$ ipython --no-banner

In [1]: import numpy as np

In [2]: import numpy.linalg as la

In [3]: np.set_printoptions(precision=3, suppress=True, linewidth=100, legacy="1.25")

In [4]: arr = np.load("data.npy")

In [5]: print(arr)
[[ 12  12  -8   0  12]
 [ -3 -18   0   3 -15]
 [-30   0  24  -6  -6]]

In [6]: x = np.array([5, -6, 2, -5, -4])

In [7]: print(arr @ np.ones(5))
[ 28. -33. -18.]

In [8]: print(arr * x)
[[  60  -72  -16    0  -48]
 [ -15  108    0  -15   60]
 [-150    0   48   30   24]]

In [9]: print((arr @ x).argmax())
1

In [10]: print(la.norm(arr @ x) <= la.norm(arr, 2) * la.norm(x) + 1e-9)
True

In [11]: def softmax(z):
    ...:     e = np.exp(z - z.max(axis=-1, keepdims=True))
    ...:     return e / e.sum(axis=-1, keepdims=True)
    ...: 

In [12]: print(np.round(softmax(arr[0]), 3) + 0)
[0.333 0.333 0.    0.    0.333]

In [13]: att = arr @ arr.T / np.sqrt(5)

In [14]: print(np.round(softmax(att), 3) + 0)
[[1. 0. 0.]
 [0. 1. 0.]
 [0. 0. 1.]]

In [15]: u = np.array([4, 2, 5, 2, 0, 0, 5, 0, 4, 3, -5])

In [16]: X = -3 * np.eye(11) + np.outer(u, u)

In [17]: print(X)
[[ 13.   8.  20.   8.   0.   0.  20.   0.  16.  12. -20.]
 [  8.   1.  10.   4.   0.   0.  10.   0.   8.   6. -10.]
 [ 20.  10.  22.  10.   0.   0.  25.   0.  20.  15. -25.]
 [  8.   4.  10.   1.   0.   0.  10.   0.   8.   6. -10.]
 [  0.   0.   0.   0.  -3.   0.   0.   0.   0.   0.   0.]
 [  0.   0.   0.   0.   0.  -3.   0.   0.   0.   0.   0.]
 [ 20.  10.  25.  10.   0.   0.  22.   0.  20.  15. -25.]
 [  0.   0.   0.   0.   0.   0.   0.  -3.   0.   0.   0.]
 [ 16.   8.  20.   8.   0.   0.  20.   0.  13.  12. -20.]
 [ 12.   6.  15.   6.   0.   0.  15.   0.  12.   6. -15.]
 [-20. -10. -25. -10.   0.   0. -25.   0. -20. -15.  22.]]

In [18]: print(la.matrix_rank(X, rtol=0.1))
1

In [19]: print(la.cond(X) > 100)
False

In [20]: print(np.argsort(-la.norm(X, axis=0).round(6), kind="stable")[:3])
[ 2  6 10]

In [21]: print(round(float(la.norm(X, 2) / la.norm(X)), 3))
0.997

In [22]: data = np.array([[3, 3, 3, 3], [0, 5, 0, 5], [3, 3, 3, 3], [0, 5, 0, 5]])

In [23]: print(np.allclose(data, data.T))
False

In [24]: print(np.trace(data))
16

In [25]: print((data + data.T) / 2)
[[3.  1.5 3.  1.5]
 [1.5 5.  1.5 5. ]
 [3.  1.5 3.  1.5]
 [1.5 5.  1.5 5. ]]

In [26]: print(np.allclose(data @ data.T, data.T @ data))
False

In [27]: print(round(np.abs(la.eigvals(data)).max(), 3))
10.0

In [28]: print(data.sum(axis=0))
[ 6 16  6 16]

In [29]: print(np.unravel_index(np.abs(data).argmax(), data.shape))
(1, 1)

In [30]: print(np.diff(data, axis=0))
[[-3  2 -3  2]
 [ 3 -2  3 -2]
 [-3  2 -3  2]]

In [31]: print(round(float(la.norm(data)), 3))
13.115

In [32]: print(np.round(la.svd(data, compute_uv=False), 3) + 0)
[12.15   4.938  0.     0.   ]

In [33]: other = np.array([[0, 2], [1, 1], [3, 1], [3, 1], [3, 0]])

In [34]: print(la.matrix_rank(arr @ other))
2

In [35]: print(np.vstack([arr, other.T]).shape)
(5, 5)

In [36]: print(np.einsum("ij,ij->i", arr, arr))
[ 496  567 1548]

In [37]: print(other.T @ arr.T)
[[ 24 -54  36]
 [ 28 -21 -42]]

In [38]: print(arr @ other)
[[ 24  28]
 [-54 -21]
 [ 36 -42]]

In [39]: print(np.einsum("ij->j", arr))
[-21  -6  16  -3  -9]

In [40]: print(np.einsum("ik,kj->ij", arr, other))
[[ 24  28]
 [-54 -21]
 [ 36 -42]]

In [41]: other = np.array([[-1, 3, 2], [0, 3, -3], [3, -2, -1], [0, -1, 1]])

In [42]: print(la.matrix_rank(data @ other))
2

In [43]: print(other.T @ data.T)
[[  6   0   6   0]
 [  9  10   9  10]
 [ -3 -10  -3 -10]]

In [44]: print(np.einsum("ik,kj->ij", data, other))
[[  6   9  -3]
 [  0  10 -10]
 [  6   9  -3]
 [  0  10 -10]]

In [45]: print(np.einsum("ik,kj->ji", data, other))
[[  6   0   6   0]
 [  9  10   9  10]
 [ -3 -10  -3 -10]]

In [46]: print(np.einsum("ij->j", data))
[ 6 16  6 16]

In [47]: M = np.load("dump.npy")

In [48]: print(M)
[[-1.7  0.1 -1.6  1.   0.5 -0.6 -0.5]
 [ 1.7  0.6 -0.8 -0.1 -0.1 -3.   0. ]
 [-0.3  0.9 -0.3 -1.3 -1.8  0.9  0.8]
 [ 1.8 -0.8 -0.6  1.1 -1.6  3.9 -0.5]
 [ 0.9 -0.3 -1.1  0.4  0.3 -1.5 -0.2]
 [-0.9 -0.5  0.4  0.5  0.   0.6 -0.7]]

In [49]: x = np.array([3, 3, 1, 1, 3, 3, 2])

In [50]: h1 = np.maximum(M @ x, 0)

In [51]: print(np.flatnonzero(h1 > 1e-9))
[3]

In [52]: print(np.tanh(M @ x))
[-1.    -0.997 -0.716  1.    -0.994 -0.994]

In [53]: print(M.T @ h1)
[ 16.92  -7.52  -5.64  10.34 -15.04  36.66  -4.7 ]

In [54]: print(M * (h1 > 1e-9)[:, None])
[[-0.   0.  -0.   0.   0.  -0.  -0. ]
 [ 0.   0.  -0.  -0.  -0.  -0.   0. ]
 [-0.   0.  -0.  -0.  -0.   0.   0. ]
 [ 1.8 -0.8 -0.6  1.1 -1.6  3.9 -0.5]
 [ 0.  -0.  -0.   0.   0.  -0.  -0. ]
 [-0.  -0.   0.   0.   0.   0.  -0. ]]

In [55]: print(np.maximum(M @ x, 0) - np.maximum(-M @ x, 0))
[-6.7 -3.3 -0.9  9.4 -2.9 -2.9]
